$ python3 -q
>>> import numpy as np
>>> np.set_printoptions(precision=1, suppress=True, linewidth=160, legacy="1.25")
>>> def tidy(a):
...     return np.round(a, 1) + 0
... 
>>> other = np.array([[3, 0], [-2, 1]])
>>> W2 = np.array([[4, 2], [-4, -4]])
>>> W0 = np.kron(other, W2)
>>> W0
array([[ 12,   6,   0,   0],
       [-12, -12,   0,   0],
       [ -8,  -4,   4,   2],
       [  8,   8,  -4,  -4]])
>>> rng = np.random.default_rng(719174)
>>> lab = rng.permutation(4)
>>> other = W0[:, lab] * rng.choice([-1, 1], 4)
>>> other
array([[-12,  -6,   0,   0],
       [ 12,  12,   0,   0],
       [  8,   4,  -2,  -4],
       [ -8,  -8,   4,   4]])
>>> left, _, vt = np.linalg.svd(W0.T @ other)
>>> tidy(np.linalg.lstsq(W0, other)[0])
array([[-1.,  0.,  0.,  0.],
       [ 0., -1.,  0.,  0.],
       [ 0.,  0.,  0., -1.],
       [ 0.,  0., -1.,  0.]])
>>> tidy(left @ vt)
array([[-1.,  0.,  0.,  0.],
       [ 0., -1.,  0.,  0.],
       [ 0.,  0.,  0., -1.],
       [ 0.,  0., -1.,  0.]])
>>> lab
array([0, 1, 3, 2])
>>> mat = np.load("test12.npy")
>>> mat
array([[ 2.1,  0.3, -1.6, -1.8,  1.4],
       [ 0.3,  3. , -0.6,  0.9,  1.2],
       [-1.6, -0.6, -0.5, -0.3, -0.6],
       [-1.8,  0.9, -0.3, -3.1, -0.4],
       [ 1.4,  1.2, -0.6, -0.4,  2.6]])
>>> O, Rm = np.linalg.qr(mat)
>>> tidy(O @ Rm)
array([[ 2.1,  0.3, -1.6, -1.8,  1.4],
       [ 0.3,  3. , -0.6,  0.9,  1.2],
       [-1.6, -0.6, -0.5, -0.3, -0.6],
       [-1.8,  0.9, -0.3, -3.1, -0.4],
       [ 1.4,  1.2, -0.6, -0.4,  2.6]])
>>> tidy(Rm)
array([[-3.5, -0.7,  0.9, -0.6, -2.5],
       [ 0. , -3.3,  0.7,  0.4, -1.6],
       [ 0. ,  0. ,  1.5,  2.5, -0.5],
       [ 0. ,  0. ,  0. ,  2.7, -0.2],
       [ 0. ,  0. ,  0. ,  0. ,  1.3]])
>>> tidy(O)
array([[-0.6,  0. , -0.7, -0.1, -0.3],
       [-0.1, -0.9,  0.1,  0.4, -0.2],
       [ 0.5,  0.1, -0.6,  0.6,  0.3],
       [ 0.5, -0.4, -0.3, -0.7,  0. ],
       [-0.4, -0.3,  0. , -0.2,  0.9]])
>>> tidy(O.T @ O)
array([[1., 0., 0., 0., 0.],
       [0., 1., 0., 0., 0.],
       [0., 0., 1., 0., 0.],
       [0., 0., 0., 1., 0.],
       [0., 0., 0., 0., 1.]])
>>> O.shape, Rm.shape
((5, 5), (5, 5))
>>> [round(float(np.linalg.det(mat[:i, :i])), 2) + 0 for i in range(1, 6)]
[2.1, 6.21, -10.97, 41.41, 63.36]
>>> J = np.load("mat.npy")
>>> J
array([[ 10.9,  21.1, -14. ,  -6.1],
       [ 14.1,   0. ,  -6.1,  16.1],
       [  1. ,  16. ,  -9.1, -17.9],
       [  3.1,  -4. ,  -7.1, -17.9],
       [ 10.9,   4.1,   1.1,  34.1],
       [-13. , -13.8,  17. ,  15. ],
       [-12.8,  21.1,  12. ,  19. ],
       [ 19. , -24. , -11.1,  -2. ],
       [-12.9,  -1. ,  12.1,   5.7],
       [ 14.1, -22.1,  -5.9,   2.8],
       [  8.1, -31.9,  -2.2,  -4.9]])
>>> D = np.linalg.norm(J[:, None] - J[None], axis=-1)
>>> tidy(D[:5, :5])
array([[ 0. , 31.8, 16.9, 29.6, 46.2],
       [31.8,  0. , 39.9, 36. , 20.1],
       [16.9, 39.9,  0. , 20.2, 55.2],
       [29.6, 36. , 20.2,  0. , 53.8],
       [46.2, 20.1, 55.2, 53.8,  0. ]])
>>> D[1].round(6).argsort(kind="stable")[:4]
array([1, 4, 9, 7])
>>> m1 = np.load("w.npy")
>>> m1
array([[ 0. ,  1. , -0.9],
       [ 0. , -0.8,  0.6],
       [ 0. , -0.9,  0.7],
       [ 0. ,  0.4, -0.3],
       [ 0. ,  1. , -1. ],
       [ 0. ,  0.4, -0.3],
       [ 0. , -1. ,  0.9],
       [ 0. , -0.4,  0.3],
       [ 0. ,  1. , -1. ],
       [ 0. , -0.7,  0.5],
       [ 0. ,  0.7, -0.5],
       [ 0. , -1. ,  0.9],
       [ 0. ,  1. , -1. ],
       [ 0. ,  0.9, -0.7],
       [ 0. , -0.3,  0.2],
       [ 0. , -0.9,  0.7]])
>>> left, sv, vt = np.linalg.svd(m1)
>>> vecs = vt[:(sv > 1e-8).sum()]
>>> vec = m1[3] + -1 * m1[12] + rng.integers(2) * np.eye(3)[2]
>>> vec
array([ 0. , -0.6,  1.7])
>>> tidy(vecs.T @ vecs)
array([[0., 0., 0.],
       [0., 1., 0.],
       [0., 0., 1.]])
>>> np.linalg.matrix_rank(np.vstack([m1, vec]))
2
>>> rank = np.linalg.matrix_rank(m1)
>>> rank
2
>>> N = np.linalg.svd(m1)[2][rank:].T
>>> np.allclose(m1 @ N, 0)
True
>>> m1 @ N
array([[0.],
       [0.],
       [0.],
       [0.],
       [0.],
       [0.],
       [0.],
       [0.],
       [0.],
       [0.],
       [0.],
       [0.],
       [0.],
       [0.],
       [0.],
       [0.]])
>>> left, sv, vt = np.linalg.svd(m1)
>>> np.argmax(sv[:-1] / (sv[1:] + 1e-6)) + 1
2
>>> tidy(sv)
array([4.3, 0.3, 0. ])
>>> other = left[:, :2] @ np.diag(sv[:2]) @ vt[:2]
>>> tidy(np.linalg.norm(m1 - other, 2)), sv[2]
(0.0, 0.0)
>>> np.linalg.matrix_rank(other)
2
>>> tidy(np.linalg.norm(m1 - other) / np.linalg.norm(m1))
0.0
>>> np.linalg.matrix_rank(m1, rtol=0.05)
2
>>> w1 = np.array([[2, 4, 3, -2, 0, 0], [1, 5, 2, -4, 2, 2], [-5, 3, 4, 3, 5, 3]])
>>> beta = np.array([4, -3, 5, 5, 0, 3])
>>> H = np.maximum(m1 @ w1 + beta, 0)
>>> tidy((H > 0).mean(axis=0))
array([0.8, 0. , 1. , 0.7, 0.5, 1. ])
>>> W2 = np.array([[-4, 0], [5, -5], [-3, -1], [4, -3], [-1, -1], [3, 0]])
>>> (H @ W2).round(6).argmax(axis=1)
array([1, 0, 0, 1, 1, 1, 0, 0, 1, 0, 1, 0, 1, 1, 0, 0])
>>> A = np.array([[0, 0, 0, 1, 0],
...     [0, 0, 1, 0, 0],
...     [0, 0, 0, 0, 1],
...     [1, 0, 0, 0, 0],
...     [0, 1, 0, 0, 0]])
>>> P = np.triu(np.array([[3, 0, 2, 2, 1],
...     [3, 2, 0, 2, 3],
...     [0, 0, 3, 3, 3],
...     [3, 2, 1, 0, 1],
...     [0, 0, 3, 3, 0]]), 1) + np.eye(5)
>>> other = P @ A @ np.linalg.inv(P)
>>> np.trace(other), np.trace(A)
(0.0, 0)
>>> other
array([[ 2.,  1., -4.,  7.,  2.],
       [ 2.,  3., -3., -1., -1.],
       [ 3.,  3., -6.,  6.,  1.],
       [ 1.,  1., -2.,  2.,  0.],
       [ 0.,  1.,  0., -2., -1.]])
>>> tidy(np.poly(other))
array([ 1.,  0., -1., -1.,  0.,  1.])
>>> tidy(np.linalg.norm(other) ** 2 / np.linalg.norm(other, 2) ** 2)
1.2
>>> other[4] @ other[0]
-15.0
>>> tidy(np.linalg.norm(other, axis=1))
array([8.6, 4.9, 9.5, 3.2, 2.4])
>>> tidy(np.linalg.norm(other, 1)), tidy(np.linalg.norm(other, np.inf))
(18.0, 19.0)
>>> tidy(np.linalg.norm(other[4], 1)), tidy(np.linalg.norm(other[4], np.inf))
(4.0, 2.0)
>>> tidy(np.linalg.norm(other, "nuc"))
19.4
